% ipython --no-banner

In [1]: import numpy as np

In [2]: np.set_printoptions(precision=3, suppress=True, linewidth=140, legacy="1.25")

In [3]: arr = np.loadtxt("layer16.csv", delimiter=",")

In [4]: print(arr)
[[0. 0. 0. 0. 0. 2. 0. 0. 0. 0.]
 [0. 1. 0. 0. 0. 0. 0. 0. 0. 0.]
 [0. 0. 0. 0. 1. 0. 0. 0. 0. 0.]
 [0. 0. 0. 0. 0. 0. 0. 0. 0. 0.]
 [0. 0. 0. 0. 0. 0. 0. 0. 0. 0.]
 [0. 0. 0. 0. 0. 0. 0. 0. 0. 0.]
 [0. 0. 0. 0. 0. 0. 0. 0. 0. 0.]
 [0. 0. 0. 0. 0. 0. 0. 0. 0. 0.]
 [0. 0. 0. 0. 0. 0. 0. 1. 0. 0.]
 [0. 0. 0. 1. 0. 0. 0. 0. 0. 0.]]

In [5]: print((np.linalg.matrix_power((arr != 0) + (arr.T != 0) + np.eye(10), 10) > 0).astype(int))
[[1 0 0 0 0 1 0 0 0 0]
 [0 1 0 0 0 0 0 0 0 0]
 [0 0 1 0 1 0 0 0 0 0]
 [0 0 0 1 0 0 0 0 0 1]
 [0 0 1 0 1 0 0 0 0 0]
 [1 0 0 0 0 1 0 0 0 0]
 [0 0 0 0 0 0 1 0 0 0]
 [0 0 0 0 0 0 0 1 1 0]
 [0 0 0 0 0 0 0 1 1 0]
 [0 0 0 1 0 0 0 0 0 1]]

In [6]: print((arr != 0).astype(int))
[[0 0 0 0 0 1 0 0 0 0]
 [0 1 0 0 0 0 0 0 0 0]
 [0 0 0 0 1 0 0 0 0 0]
 [0 0 0 0 0 0 0 0 0 0]
 [0 0 0 0 0 0 0 0 0 0]
 [0 0 0 0 0 0 0 0 0 0]
 [0 0 0 0 0 0 0 0 0 0]
 [0 0 0 0 0 0 0 0 0 0]
 [0 0 0 0 0 0 0 1 0 0]
 [0 0 0 1 0 0 0 0 0 0]]

In [7]: rng = np.random.default_rng(54)

In [8]: idx = rng.permutation(10)

In [9]: print(idx)
[2 3 8 6 9 4 0 7 1 5]

In [10]: other = arr[idx][:, idx]

In [11]: print(np.allclose(other, arr))
False

In [12]: print(np.trace(other))
1.0

In [13]: m1 = np.loadtxt("test18.csv", delimiter=",")

In [14]: print(m1)
[[ 0. -1. -3. -3. -2.  1.  1. -2.]
 [ 0.  0. -1.  2.  3.  0.  0.  3.]
 [ 0.  0.  0.  1. -1.  1.  1. -3.]
 [ 0.  0.  0.  0.  0.  0.  1.  1.]
 [ 0.  0.  0.  0.  0.  2.  1.  0.]
 [ 0.  0.  0.  0.  0.  0.  0.  0.]
 [ 0.  0.  0.  0.  0.  0.  0. -1.]
 [ 0.  0.  0.  0.  0.  0.  0.  0.]]

In [15]: print(np.linalg.lstsq(m1[:-1].T, m1[-1])[2])
6

In [16]: print(np.round(np.trace(np.linalg.pinv(m1) @ m1), 3))
6.0

In [17]: other = np.array([[2, 3], [5, -1], [2, -1], [2, 1], [3, 5], [5, -5], [1, 1], [-4, 1]])

In [18]: print(other.T @ m1.T)
[[ -9.  -1.  17.  -3.  11.   0.   4.   0.]
 [-15.  21. -11.   2.  -9.   0.  -1.   0.]]

In [19]: print(np.einsum("ij->j", m1))
[ 0. -1. -4.  0.  0.  4.  4. -2.]

In [20]: f = np.array([0, -1, -1, 1, -2, 1, -2, 2, 0, 1])

In [21]: F = np.array([np.roll(f, i) for i in range(10)])

In [22]: print(F)
[[ 0 -1 -1  1 -2  1 -2  2  0  1]
 [ 1  0 -1 -1  1 -2  1 -2  2  0]
 [ 0  1  0 -1 -1  1 -2  1 -2  2]
 [ 2  0  1  0 -1 -1  1 -2  1 -2]
 [-2  2  0  1  0 -1 -1  1 -2  1]
 [ 1 -2  2  0  1  0 -1 -1  1 -2]
 [-2  1 -2  2  0  1  0 -1 -1  1]
 [ 1 -2  1 -2  2  0  1  0 -1 -1]
 [-1  1 -2  1 -2  2  0  1  0 -1]
 [-1 -1  1 -2  1 -2  2  0  1  0]]

In [23]: print(np.fft.fft(F[0]))
[-1.   +0.j     1.   +3.078j -1.854+1.902j  1.   +0.727j  4.854+1.176j -9.   +0.j     4.854-1.176j  1.   -0.727j -1.854-1.902j
  1.   -3.078j]

In [24]: print(np.allclose(F @ F.T, F.T @ F))
True

In [25]: print(np.sort(np.abs(np.fft.fft(F[0]))), np.sort(np.linalg.svd(F, compute_uv=False)))
[1.    1.236 1.236 2.656 2.656 3.236 3.236 4.994 4.994 9.   ] [1.    1.236 1.236 2.656 2.656 3.236 3.236 4.994 4.994 9.   ]
